In [1]: import numpy as np

In [2]: import numpy.linalg as la

In [3]: np.set_printoptions(precision=4, suppress=True, linewidth=120)

In [4]: mat = np.load("layer13.npy")

In [5]: print(mat)
[[-2.3134  0.7037  0.104   1.4474  1.6715  1.7527  1.8691]
 [ 0.7037 -0.183   0.4481  0.3125 -1.2871  2.2867 -0.6902]
 [ 0.104   0.4481 -1.9401 -0.2936  0.2031  1.361   0.1974]
 [ 1.4474  0.3125 -0.2936 -1.702  -1.0586  0.576   1.1269]
 [ 1.6715 -1.2871  0.2031 -1.0586  2.2458  0.189   1.7706]
 [ 1.7527  2.2867  1.361   0.576   0.189  -0.7245 -0.5669]
 [ 1.8691 -0.6902  0.1974  1.1269  1.7706 -0.5669 -2.3828]]

In [6]: # equal to its transpose

In [7]: A2 = mat / la.norm(mat, axis=1, keepdims=True)

In [8]: gram = A2 @ A2.T

In [9]: print(round(float(np.degrees(np.arccos(np.clip(gram[4, 1], -1, 1)))), 4))
103.6351

In [10]: print((gram - 2 * np.eye(7)).round(6).argmax(axis=1))
[2 3 3 4 3 6 5]

In [11]: evals, evecs = la.eigh(mat)

In [12]: print(np.unique(evals.round(6) + 0, return_counts=True)[1])
[1 1 1 1 1 1 1]

In [13]: print(np.abs(evecs[:, -1]))
[0.263  0.3081 0.0098 0.046  0.8443 0.0616 0.3422]

In [14]: print(np.round(la.eigvalsh(mat @ mat), 4) + 0)
[ 0.  4.  9.  9. 16. 16. 25.]

In [15]: print(np.round(la.svd(mat, compute_uv=False), 4) + 0)
[5. 4. 4. 3. 3. 2. 0.]

In [16]: print(evals.round(4) + 0)
[-5. -4. -3. -2.  0.  3.  4.]

In [17]: print(np.round(evecs.T @ evecs, 4) + 0)
[[1. 0. 0. 0. 0. 0. 0.]
 [0. 1. 0. 0. 0. 0. 0.]
 [0. 0. 1. 0. 0. 0. 0.]
 [0. 0. 0. 1. 0. 0. 0.]
 [0. 0. 0. 0. 1. 0. 0.]
 [0. 0. 0. 0. 0. 1. 0.]
 [0. 0. 0. 0. 0. 0. 1.]]
